In [1]: import numpy as np

In [2]: import numpy.linalg as la

In [3]: np.set_printoptions(precision=1, suppress=True, linewidth=160, sign=" ")

In [4]: K = np.diag(np.array([-9, 5, 4, -9, -9])) + 2 * np.eye(5, k=1) + 2 * np.eye(5, k=-1)

In [5]: K
Out[5]: 
array([[-9.,  2.,  0.,  0.,  0.],
       [ 2.,  5.,  2.,  0.,  0.],
       [ 0.,  2.,  4.,  2.,  0.],
       [ 0.,  0.,  2., -9.,  2.],
       [ 0.,  0.,  0.,  2., -9.]])

In [6]: M2 = la.inv(K)

In [7]: np.allclose(M2, K.T)
Out[7]: False

In [8]: M2.round(1) + 0
Out[8]: 
array([[-0.1,  0. ,  0. ,  0. ,  0. ],
       [ 0. ,  0.2, -0.1,  0. ,  0. ],
       [ 0. , -0.1,  0.3,  0.1,  0. ],
       [ 0. ,  0. ,  0.1, -0.1,  0. ],
       [ 0. ,  0. ,  0. ,  0. , -0.1]])

In [9]: print((np.abs(M2) > 1e-9).astype(int))
[[ 1  1  1  1  1]
 [ 1  1  1  1  1]
 [ 1  1  1  1  1]
 [ 1  1  1  1  1]
 [ 1  1  1  1  1]]

In [10]: np.round(K @ M2, 1) + 0
Out[10]: 
array([[ 1.,  0.,  0.,  0.,  0.],
       [ 0.,  1.,  0.,  0.,  0.],
       [ 0.,  0.,  1.,  0.,  0.],
       [ 0.,  0.,  0.,  1.,  0.],
       [ 0.,  0.,  0.,  0.,  1.]])

In [11]: la.det(K) * M2
Out[11]: 
array([[ 1412.,  -688.,   308.,    72.,    16.],
       [ -688., -3096.,  1386.,   324.,    72.],
       [  308.,  1386., -3773.,  -882.,  -196.],
       [   72.,   324.,  -882.,  1440.,   320.],
       [   16.,    72.,  -196.,   320.,  1636.]])

In [12]: w, evecs = la.eig(K)

In [13]: np.round(K @ evecs[:, 0] - w[0] * evecs[:, 0], 1) + 0
Out[13]: array([ 0.,  0.,  0.,  0.,  0.])

In [14]: np.sort(la.eigvals(la.inv(K)))
Out[14]: array([-0.1, -0.1, -0.1,  0.1,  0.4])

In [15]: print(round(float(np.prod(w)), 1))
-14084.0

In [16]: np.sort(np.abs(la.eigvals(K)))
Out[16]: array([  2.8,   6.8,   7.2,   9.3,  11.1])

In [17]: np.allclose(K @ K.T, K.T @ K)
Out[17]: True

In [18]: la.matrix_power(K, 3)
Out[18]: 
array([[-781.,  138.,    0.,    8.,    0.],
       [ 138.,  185.,  146.,    0.,    8.],
       [   0.,  146.,  112.,  146.,  -56.],
       [   8.,    0.,  146., -893.,  502.],
       [   0.,    8.,  -56.,  502., -837.]])

In [19]: round(float(np.abs(la.eigvals(K)).max()), 1)
Out[19]: 11.1
